% ipython --no-banner

In [1]: import numpy as np

In [2]: import numpy.linalg as la

In [3]: np.set_printoptions(precision=3, suppress=True, linewidth=100, floatmode="fixed")

In [4]: rd = lambda a: np.round(a, 3) + 0

In [5]: M = np.vander(np.arange(9) - 2, 4, increasing=True)

In [6]: M
Out[6]: 
array([[  1,  -2,   4,  -8],
       [  1,  -1,   1,  -1],
       [  1,   0,   0,   0],
       [  1,   1,   1,   1],
       [  1,   2,   4,   8],
       [  1,   3,   9,  27],
       [  1,   4,  16,  64],
       [  1,   5,  25, 125],
       [  1,   6,  36, 216]])

In [7]: # column 3 is much longer than the rest

In [8]: [round(float(x), 3) for x in la.svd(M, compute_uv=False)[:3]]
Out[8]: [263.67, 9.71, 3.744]

In [9]: la.cond(M) > 100
Out[9]: np.True_

In [10]: np.argsort(-la.norm(M, axis=0).round(6), kind="stable")[:3]
Out[10]: array([3, 2, 1])

In [11]: round(np.log10(la.cond(M)))
Out[11]: 2

In [12]: la.matrix_rank(M, rtol=0.1)
Out[12]: np.int64(1)

In [13]: rng = np.random.default_rng(574)

In [14]: Y = M + rng.integers(-2, 3, (9, 1)) @ rng.integers(-2, 3, (1, 4))

In [15]: Y
Out[15]: 
array([[  1,  -2,   2,  -9],
       [  1,  -1,   1,  -1],
       [  1,   0,   4,   2],
       [  1,   1,   5,   3],
       [  1,   2,   0,   6],
       [  1,   3,   5,  25],
       [  1,   4,  12,  62],
       [  1,   5,  25, 125],
       [  1,   6,  40, 218]])

In [16]: la.matrix_rank(Y - M, tol=1e-8)
Out[16]: np.int64(1)

In [17]: np.abs(Y - M).sum(axis=1)
Out[17]: array([3, 0, 6, 6, 6, 6, 6, 0, 6])

In [18]: rd(la.svd(Y - M, compute_uv=False))
Out[18]: array([11.180,  0.000,  0.000,  0.000])

In [19]: rd(np.abs(la.svd(Y)[2][-1]))
Out[19]: array([0.941, 0.222, 0.252, 0.049])

In [20]: rd(la.norm(Y, 2) / la.norm(Y))
Out[20]: np.float64(0.999)

In [21]: round(np.log10(la.cond(Y)))
Out[21]: 2

In [22]: M.shape
Out[22]: (9, 4)

In [23]: rd(la.norm(M))
Out[23]: np.float64(263.881)

In [24]: rd(la.svd(M, compute_uv=False))
Out[24]: array([263.670,   9.710,   3.744,   1.607])

In [25]: np.unravel_index(np.abs(M).argmax(), M.shape)
Out[25]: (np.int64(8), np.int64(3))

In [26]: rd(M.mean(axis=0))
Out[26]: array([ 1.000,  2.000, 10.667, 48.000])

In [27]: M.sum(axis=1)
Out[27]: array([ -5,   0,   1,   4,  15,  40,  85, 156, 259])

In [28]: np.count_nonzero(M)
Out[28]: np.int64(33)

In [29]: vec = np.array([0, 0, 4, 6])

In [30]: target = M @ vec

In [31]: target
Out[31]: array([ -32,   -2,    0,   10,   64,  198,  448,  850, 1440])

In [32]: rd(la.lstsq(M, target)[0])
Out[32]: array([0.000, 0.000, 4.000, 6.000])

In [33]: rd(la.pinv(M) @ M)
Out[33]: 
array([[1.000, 0.000, 0.000, 0.000],
       [0.000, 1.000, 0.000, 0.000],
       [0.000, 0.000, 1.000, 0.000],
       [0.000, 0.000, 0.000, 1.000]])

In [34]: target = target + 0.02 * rng.normal(size=9)

In [35]: rd(target)
Out[35]: array([ -31.995,   -1.977,   -0.002,   10.000,   63.983,  197.987,  447.991,  850.026, 1440.017])

In [36]: c, *_ = la.lstsq(M, target)

In [37]: rd(M.T @ (target - M @ c))
Out[37]: array([0.000, 0.000, 0.000, 0.000])

In [38]: arr = np.load("x.npy")

In [39]: arr
Out[39]: 
array([[0.250, 0.250, 0.000, 0.000, 0.250, 0.250, 0.000],
       [0.000, 0.500, 0.500, 0.000, 0.000, 0.000, 0.000],
       [0.500, 0.000, 0.500, 0.000, 0.000, 0.000, 0.000],
       [0.000, 0.000, 0.000, 0.500, 0.000, 0.000, 0.500],
       [0.250, 0.000, 0.000, 0.250, 0.250, 0.000, 0.250],
       [0.000, 0.200, 0.200, 0.000, 0.200, 0.200, 0.200],
       [0.000, 0.500, 0.000, 0.000, 0.000, 0.000, 0.500]])

In [40]: # rows sum to 1

In [41]: theta = np.radians(60)

In [42]: Rm = np.eye(7)

In [43]: Rm[1, 1] = Rm[5, 5] = np.cos(theta)

In [44]: Rm[1, 5], Rm[5, 1] = -np.sin(theta), np.sin(theta)

In [45]: rd(Rm)
Out[45]: 
array([[ 1.000,  0.000,  0.000,  0.000,  0.000,  0.000,  0.000],
       [ 0.000,  0.500,  0.000,  0.000,  0.000, -0.866,  0.000],
       [ 0.000,  0.000,  1.000,  0.000,  0.000,  0.000,  0.000],
       [ 0.000,  0.000,  0.000,  1.000,  0.000,  0.000,  0.000],
       [ 0.000,  0.000,  0.000,  0.000,  1.000,  0.000,  0.000],
       [ 0.000,  0.866,  0.000,  0.000,  0.000,  0.500,  0.000],
       [ 0.000,  0.000,  0.000,  0.000,  0.000,  0.000,  1.000]])

In [46]: Y = arr @ Rm.T

In [47]: rd(np.abs(Y - arr).max(axis=0))
Out[47]: array([0.000, 0.342, 0.000, 0.000, 0.000, 0.433, 0.000])

In [48]: np.allclose(arr @ arr.T, Y @ Y.T)
Out[48]: True

In [49]: lab = rng.permutation(7)

In [50]: lab
Out[50]: array([5, 4, 1, 3, 2, 6, 0])

In [51]: Y = arr[lab][:, lab]

In [52]: Y
Out[52]: 
array([[0.200, 0.200, 0.200, 0.000, 0.200, 0.200, 0.000],
       [0.000, 0.250, 0.000, 0.250, 0.000, 0.250, 0.250],
       [0.000, 0.000, 0.500, 0.000, 0.500, 0.000, 0.000],
       [0.000, 0.000, 0.000, 0.500, 0.000, 0.500, 0.000],
       [0.000, 0.000, 0.000, 0.000, 0.500, 0.000, 0.500],
       [0.000, 0.000, 0.500, 0.000, 0.000, 0.500, 0.000],
       [0.250, 0.250, 0.250, 0.000, 0.000, 0.000, 0.250]])

In [53]: rd(la.det(Y)), rd(la.det(arr[lab]))
Out[53]: (np.float64(0.002), np.float64(0.002))

In [54]: np.allclose(Y, arr)
Out[54]: False

In [55]: rd(np.sort(np.abs(la.eigvals(arr)))[::-1])
Out[55]: array([1.000, 0.667, 0.667, 0.328, 0.328, 0.221, 0.221])

In [56]: arr @ np.ones(7)
Out[56]: array([1.000, 1.000, 1.000, 1.000, 1.000, 1.000, 1.000])

In [57]: rd(la.matrix_power(arr, 100))
Out[57]: 
array([[0.203, 0.236, 0.262, 0.042, 0.084, 0.063, 0.110],
       [0.203, 0.236, 0.262, 0.042, 0.084, 0.063, 0.110],
       [0.203, 0.236, 0.262, 0.042, 0.084, 0.063, 0.110],
       [0.203, 0.236, 0.262, 0.042, 0.084, 0.063, 0.110],
       [0.203, 0.236, 0.262, 0.042, 0.084, 0.063, 0.110],
       [0.203, 0.236, 0.262, 0.042, 0.084, 0.063, 0.110],
       [0.203, 0.236, 0.262, 0.042, 0.084, 0.063, 0.110]])

In [58]: p = np.eye(7)[5]

In [59]: for _ in range(5):
    ...:     p = p @ arr
    ...:     print(p.round(3))
    ...: 
[0.000 0.200 0.200 0.000 0.200 0.200 0.200]
[0.150 0.240 0.240 0.050 0.090 0.040 0.190]
[0.180 0.260 0.248 0.048 0.068 0.046 0.151]
[0.186 0.260 0.263 0.041 0.071 0.054 0.125]
[0.196 0.250 0.272 0.038 0.075 0.057 0.112]

In [60]: np.trace(arr)
Out[60]: np.float64(2.7)

In [61]: np.allclose(arr, arr.T)
Out[61]: False

In [62]: rd(arr @ arr)
Out[62]: 
array([[0.125, 0.238, 0.175, 0.062, 0.175, 0.112, 0.112],
       [0.250, 0.250, 0.500, 0.000, 0.000, 0.000, 0.000],
       [0.375, 0.125, 0.250, 0.000, 0.125, 0.125, 0.000],
       [0.000, 0.250, 0.000, 0.250, 0.000, 0.000, 0.500],
       [0.125, 0.188, 0.000, 0.188, 0.125, 0.062, 0.312],
       [0.150, 0.240, 0.240, 0.050, 0.090, 0.040, 0.190],
       [0.000, 0.500, 0.250, 0.000, 0.000, 0.000, 0.250]])

In [63]: Y = la.inv(arr)

In [64]: rd(la.inv(Y))
Out[64]: 
array([[0.250, 0.250, 0.000, 0.000, 0.250, 0.250, 0.000],
       [0.000, 0.500, 0.500, 0.000, 0.000, 0.000, 0.000],
       [0.500, 0.000, 0.500, 0.000, 0.000, 0.000, 0.000],
       [0.000, 0.000, 0.000, 0.500, 0.000, 0.000, 0.500],
       [0.250, 0.000, 0.000, 0.250, 0.250, 0.000, 0.250],
       [0.000, 0.200, 0.200, 0.000, 0.200, 0.200, 0.200],
       [0.000, 0.500, 0.000, 0.000, 0.000, 0.000, 0.500]])

In [65]: m1 = np.abs(np.array([[-7, -1, -4, 0, 0, 2, -9, -2],
    ...:     [-6, -1, 6, 5, 4, 2, 3, 9],
    ...:     [-7, 4, -8, -5, 2, 0, -8, 9],
    ...:     [9, 2, 2, -2, 7, -6, -5, 0],
    ...:     [6, 2, 9, 4, -5, 9, 5, 8],
    ...:     [-8, -8, -9, -3, -3, 8, 8, -4],
    ...:     [0, 6, 6, 2, 9, -2, 6, -1],
    ...:     [-3, -4, 3, -8, 5, -2, -4, -6]])) + np.eye(8)

In [66]: m1 = m1 / m1.sum(axis=1, keepdims=True)

In [67]: rd(m1)
Out[67]: 
array([[0.308, 0.038, 0.154, 0.000, 0.000, 0.077, 0.346, 0.077],
       [0.162, 0.054, 0.162, 0.135, 0.108, 0.054, 0.081, 0.243],
       [0.159, 0.091, 0.205, 0.114, 0.045, 0.000, 0.182, 0.205],
       [0.265, 0.059, 0.059, 0.088, 0.206, 0.176, 0.147, 0.000],
       [0.122, 0.041, 0.184, 0.082, 0.122, 0.184, 0.102, 0.163],
       [0.154, 0.154, 0.173, 0.058, 0.058, 0.173, 0.154, 0.077],
       [0.000, 0.182, 0.182, 0.061, 0.273, 0.061, 0.212, 0.030],
       [0.083, 0.111, 0.083, 0.222, 0.139, 0.056, 0.111, 0.194]])

In [68]: lab = rng.permutation(8)

In [69]: lab
Out[69]: array([0, 2, 4, 6, 7, 5, 1, 3])

In [70]: Y = m1[lab][:, lab]

In [71]: rd(la.det(Y)), rd(la.det(m1[lab]))
Out[71]: (np.float64(0.0), np.float64(0.0))

In [72]: rd(np.sort(np.abs(la.eigvals(Y))))
Out[72]: array([0.028, 0.115, 0.115, 0.167, 0.167, 0.251, 0.251, 1.000])

In [73]: rd(Y)
Out[73]: 
array([[0.308, 0.154, 0.000, 0.346, 0.077, 0.077, 0.038, 0.000],
       [0.159, 0.205, 0.045, 0.182, 0.205, 0.000, 0.091, 0.114],
       [0.122, 0.184, 0.122, 0.102, 0.163, 0.184, 0.041, 0.082],
       [0.000, 0.182, 0.273, 0.212, 0.030, 0.061, 0.182, 0.061],
       [0.083, 0.083, 0.139, 0.111, 0.194, 0.056, 0.111, 0.222],
       [0.154, 0.173, 0.058, 0.154, 0.077, 0.173, 0.154, 0.058],
       [0.162, 0.162, 0.108, 0.081, 0.243, 0.054, 0.054, 0.135],
       [0.265, 0.059, 0.206, 0.147, 0.000, 0.176, 0.059, 0.088]])

In [74]: rd(np.trace(Y))
Out[74]: np.float64(1.357)
